$ ipython --no-banner

In [1]: import numpy as np

In [2]: import numpy.linalg as la

In [3]: np.set_printoptions(precision=3, suppress=True, linewidth=140)

In [4]: rnd = lambda a: np.round(a, 3) + 0

In [5]: rng = np.random.default_rng(254)

In [6]: M = rng.normal(size=(22, 6))

In [7]: M = 3 * M / la.norm(M, axis=1, keepdims=True)

In [8]: rnd(M)
Out[8]: 
array([[ 0.756, -0.34 , -2.449, -0.311, -0.909, -1.181],
       [-0.144, -0.048, -0.926, -1.615, -2.002, -1.225],
       [ 0.159, -0.387, -0.579,  1.184, -1.66 , -2.081],
       [ 1.053, -0.502, -1.718, -1.31 , -1.714, -0.174],
       [-1.212,  1.723,  1.594, -1.031,  0.609, -0.766],
       [ 0.246, -1.095, -0.545,  0.387, -2.632,  0.605],
       [ 0.39 , -1.003, -0.531, -1.494,  0.415,  2.27 ],
       [ 0.973, -1.204,  2.275, -0.479,  1.092,  0.072],
       [-0.558,  0.287,  1.034,  0.056, -2.113, -1.752],
       [-1.316,  1.804, -0.266, -1.146, -1.59 , -0.316],
       [-0.135, -0.643, -2.045,  2.046,  0.149,  0.422],
       [ 0.058, -0.507, -2.147,  0.17 ,  0.52 , -1.957],
       [-1.719,  1.289,  0.393,  0.34 ,  1.765,  0.999],
       [-0.07 ,  0.096, -0.519, -2.215, -1.153, -1.575],
       [ 1.579,  0.398,  1.554, -1.553,  0.949, -0.786],
       [-1.475,  0.692,  1.69 , -0.331,  1.004, -1.54 ],
       [-1.12 ,  1.251, -1.015, -1.097,  0.893,  1.776],
       [-0.061, -1.681,  0.667, -0.429,  2.339,  0.269],
       [-2.649, -0.099, -1.142, -0.478,  0.492, -0.445],
       [ 1.37 ,  0.955,  0.77 ,  2.229, -0.461,  0.662],
       [ 1.831, -0.686,  0.187,  0.536,  1.539,  1.578],
       [-0.177, -1.277, -1.813, -1.467, -1.201,  0.677]])

In [9]: r0 = np.array([5, 8])

In [10]: rnd(np.cross(M[18, :3], M[10, :3]))
Out[10]: array([-0.532, -5.263,  1.69 ])

In [11]: basis = M[[8, 18]].astype(float)

In [12]: for _ in range(4):
    ...:     z = la.norm(M[:, None] - basis, axis=-1).argmin(axis=1)
    ...:     basis = np.array([M[z == j].mean(axis=0) for j in range(2)])
    ...: 

In [13]: z
Out[13]: array([1, 0, 0, 0, 0, 0, 1, 0, 0, 0, 1, 1, 1, 0, 0, 0, 1, 1, 1, 0, 1, 1])

In [14]: np.abs(basis[1] - basis[0]).argmax()
Out[14]: np.int64(4)

In [15]: rnd(basis)
Out[15]: 
array([[ 0.051,  0.227,  0.364, -0.486, -0.806, -0.74 ],
       [-0.282, -0.37 , -0.989, -0.218,  0.6  ,  0.441]])

In [16]: Ac = (M - M.mean(axis=0)) / M.std(axis=0)

In [17]: rnd(Ac.std(axis=0))
Out[17]: array([1., 1., 1., 1., 1., 1.])

In [18]: coef = la.lstsq(np.delete(Ac, 2, axis=1), Ac[:, 2])[0]

In [19]: np.abs(coef).argmax()
Out[19]: np.int64(3)

In [20]: A = np.load("arr.npy")

In [21]: rnd(A)
Out[21]: 
array([[ 1.485,  4.058,  3.544],
       [ 1.188,  5.248,  4.436],
       [ 1.634,  3.466,  3.099],
       [ 0.741,  7.037,  5.778],
       [ 1.859,  2.562,  2.422],
       [ 3.111, -2.443, -1.332],
       [ 2.188,  1.249,  1.437],
       [ 2.018,  1.926,  1.945],
       [ 1.087,  5.651,  4.738],
       [ 0.696,  7.216,  5.912],
       [ 2.499,  0.003,  0.502],
       [ 2.629, -0.516,  0.113],
       [ 2.539, -0.155,  0.384],
       [ 1.742,  3.03 ,  2.773],
       [ 1.602,  3.593,  3.195],
       [ 3.174, -2.696, -1.522],
       [ 0.748,  7.009,  5.757]])

In [22]: # rank 2

In [23]: vec = np.array([4, -4, 5])

In [24]: rnd(A @ np.eye(3)[0])
Out[24]: array([1.485, 1.188, 1.634, 0.741, 1.859, 3.111, 2.188, 2.018, 1.087, 0.696, 2.499, 2.629, 2.539, 1.742, 1.602, 3.174, 0.748])

In [25]: la.norm(A @ vec) <= la.norm(A, 2) * la.norm(vec) + 1e-9
Out[25]: np.True_

In [26]: feats = np.load("mat.npy")

In [27]: feats
Out[27]: 
array([[ 0.,  0.,  0., -2.],
       [ 0.,  0.,  0.,  2.],
       [ 0.,  0.,  0.,  1.],
       [-2.,  2.,  1.,  0.]])

In [28]: # null space of dimension 2

In [29]: B = np.array([[3, 0], [0, 2], [2, 2], [1, 0], [1, 0], [1, 2]])

In [30]: la.matrix_rank(np.vstack([M, B.T]))
Out[30]: np.int64(6)

In [31]: la.matrix_rank(M @ B)
Out[31]: np.int64(2)

In [32]: th = np.radians(90)

In [33]: R = np.eye(4)

In [34]: R[3, 3] = R[1, 1] = np.cos(th)

In [35]: R[3, 1], R[1, 3] = -np.sin(th), np.sin(th)

In [36]: rnd(R)
Out[36]: 
array([[ 1.,  0.,  0.,  0.],
       [ 0.,  0.,  0.,  1.],
       [ 0.,  0.,  1.,  0.],
       [ 0., -1.,  0.,  0.]])

In [37]: B = feats @ R.T

In [38]: rnd(la.det(R)), np.trace(R)
Out[38]: (np.float64(1.0), np.float64(2.0))

In [39]: rnd(B)
Out[39]: 
array([[ 0., -2.,  0.,  0.],
       [ 0.,  2.,  0.,  0.],
       [ 0.,  1.,  0.,  0.],
       [-2.,  0.,  1., -2.]])

In [40]: np.allclose(la.norm(feats, axis=1), la.norm(B, axis=1))
Out[40]: True

In [41]: rnd(np.poly(feats))
Out[41]: array([ 1.,  0., -9.,  0.,  0.])

In [42]: rnd(la.eigvals(feats))
Out[42]: array([-3.,  0.,  3.,  0.])

In [43]: np.einsum("ii->", feats)
Out[43]: np.float64(0.0)

In [44]: rnd(la.eigvals(feats).sum().real)
Out[44]: np.float64(0.0)

In [45]: r0 = np.array([-1, 0, 0, 0, 2, 2, 1])

In [46]: data = 4 * np.eye(7) + np.outer(r0, r0)

In [47]: data
Out[47]: 
array([[ 5.,  0.,  0.,  0., -2., -2., -1.],
       [ 0.,  4.,  0.,  0.,  0.,  0.,  0.],
       [ 0.,  0.,  4.,  0.,  0.,  0.,  0.],
       [ 0.,  0.,  0.,  4.,  0.,  0.,  0.],
       [-2.,  0.,  0.,  0.,  8.,  4.,  2.],
       [-2.,  0.,  0.,  0.,  4.,  8.,  2.],
       [-1.,  0.,  0.,  0.,  2.,  2.,  5.]])

In [48]: vec = np.array([0, 2, -1, -1, 0, -2, -1])

In [49]: y = data @ vec

In [50]: y
Out[50]: array([  5.,   8.,  -4.,  -4., -10., -18.,  -9.])

In [51]: rnd(la.solve(data, 2 * y))
Out[51]: array([ 0.,  4., -2., -2.,  0., -4., -2.])

In [52]: rnd(la.solve(data, y + data[:, 3]))
Out[52]: array([ 0.,  2., -1.,  0.,  0., -2., -1.])

In [53]: Lm = la.cholesky(data)

In [54]: rnd(data / np.sqrt(np.outer(np.diag(data), np.diag(data))))
Out[54]: 
array([[ 1.   ,  0.   ,  0.   ,  0.   , -0.316, -0.316, -0.2  ],
       [ 0.   ,  1.   ,  0.   ,  0.   ,  0.   ,  0.   ,  0.   ],
       [ 0.   ,  0.   ,  1.   ,  0.   ,  0.   ,  0.   ,  0.   ],
       [ 0.   ,  0.   ,  0.   ,  1.   ,  0.   ,  0.   ,  0.   ],
       [-0.316,  0.   ,  0.   ,  0.   ,  1.   ,  0.5  ,  0.316],
       [-0.316,  0.   ,  0.   ,  0.   ,  0.5  ,  1.   ,  0.316],
       [-0.2  ,  0.   ,  0.   ,  0.   ,  0.316,  0.316,  1.   ]])

In [55]: rnd(np.prod(np.diag(Lm)) ** 2), rnd(la.det(data))
Out[55]: (np.float64(57344.0), np.float64(57344.0))

In [56]: la.eigvalsh(data).min() > 0
Out[56]: np.True_

In [57]: rnd(Lm @ Lm.T)
Out[57]: 
array([[ 5.,  0.,  0.,  0., -2., -2., -1.],
       [ 0.,  4.,  0.,  0.,  0.,  0.,  0.],
       [ 0.,  0.,  4.,  0.,  0.,  0.,  0.],
       [ 0.,  0.,  0.,  4.,  0.,  0.,  0.],
       [-2.,  0.,  0.,  0.,  8.,  4.,  2.],
       [-2.,  0.,  0.,  0.,  4.,  8.,  2.],
       [-1.,  0.,  0.,  0.,  2.,  2.,  5.]])

In [58]: ev, vecs = la.eigh(data)

In [59]: (ev > 1e-8).sum(), (ev < -1e-8).sum()
Out[59]: (np.int64(7), np.int64(0))

In [60]: rnd(vecs.T @ data @ vecs)
Out[60]: 
array([[ 4.,  0.,  0.,  0.,  0.,  0.,  0.],
       [ 0.,  4.,  0.,  0.,  0.,  0.,  0.],
       [ 0.,  0.,  4.,  0.,  0.,  0.,  0.],
       [ 0.,  0.,  0.,  4.,  0.,  0.,  0.],
       [ 0.,  0.,  0.,  0.,  4.,  0.,  0.],
       [ 0.,  0.,  0.,  0.,  0.,  4.,  0.],
       [ 0.,  0.,  0.,  0.,  0.,  0., 14.]])

In [61]: np.unique(ev.round(6) + 0, return_counts=True)[1]
Out[61]: array([6, 1])

In [62]: rnd(vecs.T @ vecs)
Out[62]: 
array([[1., 0., 0., 0., 0., 0., 0.],
       [0., 1., 0., 0., 0., 0., 0.],
       [0., 0., 1., 0., 0., 0., 0.],
       [0., 0., 0., 1., 0., 0., 0.],
       [0., 0., 0., 0., 1., 0., 0.],
       [0., 0., 0., 0., 0., 1., 0.],
       [0., 0., 0., 0., 0., 0., 1.]])

In [63]: rnd(np.abs(vecs[:, -1]))
Out[63]: array([0.316, 0.   , 0.   , 0.   , 0.632, 0.632, 0.316])

In [64]: rnd(vecs @ np.diag(ev) @ vecs.T)
Out[64]: 
array([[ 5.,  0.,  0.,  0., -2., -2., -1.],
       [ 0.,  4.,  0.,  0.,  0.,  0.,  0.],
       [ 0.,  0.,  4.,  0.,  0.,  0.,  0.],
       [ 0.,  0.,  0.,  4.,  0.,  0.,  0.],
       [-2.,  0.,  0.,  0.,  8.,  4.,  2.],
       [-2.,  0.,  0.,  0.,  4.,  8.,  2.],
       [-1.,  0.,  0.,  0.,  2.,  2.,  5.]])

In [65]: ev.sum(), np.trace(data)
Out[65]: (np.float64(38.0), np.float64(38.0))

In [66]: rnd(ev)
Out[66]: array([ 4.,  4.,  4.,  4.,  4.,  4., 14.])
